% ipython --no-banner

In [1]: import numpy as np

In [2]: np.set_printoptions(suppress=True, linewidth=120)

In [3]: rd = lambda a: np.round(a, 2) + 0

In [4]: f = np.array([4, 0])

In [5]: X = np.array([np.roll(f, i) for i in range(2)])

In [6]: X
Out[6]: 
array([[4, 0],
       [0, 4]])

In [7]: f = np.array([2, -1])

In [8]: M2 = X + np.outer(f, np.eye(2)[0])

In [9]: M2
Out[9]: 
array([[ 6.,  0.],
       [-1.,  4.]])

In [10]: w, evecs = np.linalg.eigh(X)

In [11]: x0 = np.array([3, -2])

In [12]: x0 @ X @ x0 / (x0 @ x0), w[0], w[-1]
Out[12]: (np.float64(4.0), np.float64(4.0), np.float64(4.0))

In [13]: evecs * np.maximum(w, 0) @ evecs.T
Out[13]: 
array([[4., 0.],
       [0., 4.]])

In [14]: evecs * np.abs(w) @ evecs.T
Out[14]: 
array([[4., 0.],
       [0., 4.]])

In [15]: x0 @ X @ x0
Out[15]: np.int64(52)

In [16]: low = np.linalg.cholesky(X)

In [17]: np.prod(np.diag(low)) ** 2, rd(np.linalg.det(X))
Out[17]: (np.float64(16.0), np.float64(16.0))

In [18]: np.linalg.eigvalsh(X).min() > 0
Out[18]: np.True_

In [19]: low @ low.T
Out[19]: 
array([[4., 0.],
       [0., 4.]])

In [20]: np.diag(low) ** 2
Out[20]: array([4., 4.])

In [21]: X / np.sqrt(np.outer(np.diag(X), np.diag(X)))
Out[21]: 
array([[1., 0.],
       [0., 1.]])

In [22]: W0 = np.load("dump.npy")

In [23]: W0
Out[23]: 
array([[2, 3, 0],
       [2, 3, 2],
       [2, 3, 4],
       [2, 3, 0],
       [2, 3, 4],
       [2, 3, 0],
       [2, 3, 0],
       [2, 3, 4],
       [2, 3, 3],
       [2, 3, 2],
       [2, 3, 1],
       [2, 3, 1]])

In [24]: M2 = W0 / np.linalg.norm(W0, axis=1)
---------------------------------------------------------------------------
ValueError                                Traceback (most recent call last)
Cell In[24], line 1
----> 1 M2 = W0 / np.linalg.norm(W0, axis=1)

ValueError: operands could not be broadcast together with shapes (12,3) (12,) 

In [25]: M2 = W0 / np.linalg.norm(W0, axis=1, keepdims=True)

In [26]: C2 = M2 @ M2.T

In [27]: rd(C2[7])
Out[27]: array([0.67, 0.95, 1.  , 0.67, 1.  , 0.67, 0.67, 1.  , 0.99, 0.95, 0.84, 0.84])

In [28]: np.degrees(np.arccos(np.clip(C2[7, 2], -1, 1)))
Out[28]: np.float64(0.0)

In [29]: rd(np.linalg.norm(W0, 2) / np.linalg.norm(W0))
Out[29]: np.float64(0.95)

In [30]: np.linalg.cond(W0) > 100
Out[30]: np.True_

In [31]: np.argsort(-np.linalg.norm(W0, axis=0).round(6), kind="stable")[:3]
Out[31]: array([1, 2, 0])

In [32]: [round(float(x), 2) for x in np.linalg.svd(W0, compute_uv=False)[:3]]
Out[32]: [14.12, 4.87, 0.0]

In [33]: theta = np.radians(45)

In [34]: r_ = np.eye(3)

In [35]: r_[2, 2] = r_[0, 0] = np.cos(theta)

In [36]: r_[2, 0], r_[0, 2] = -np.sin(theta), np.sin(theta)

In [37]: rd(r_)
Out[37]: 
array([[ 0.71,  0.  ,  0.71],
       [ 0.  ,  1.  ,  0.  ],
       [-0.71,  0.  ,  0.71]])

In [38]: M2 = W0 @ r_.T

In [39]: np.allclose(W0 @ W0.T, M2 @ M2.T)
Out[39]: True

In [40]: rd(np.linalg.svd(W0, compute_uv=False)), rd(np.linalg.svd(M2, compute_uv=False))
Out[40]: (array([14.12,  4.87,  0.  ]), array([14.12,  4.87,  0.  ]))

In [41]: rd(np.abs(M2 - W0).max(axis=0))
Out[41]: array([2.24, 0.  , 2.59])
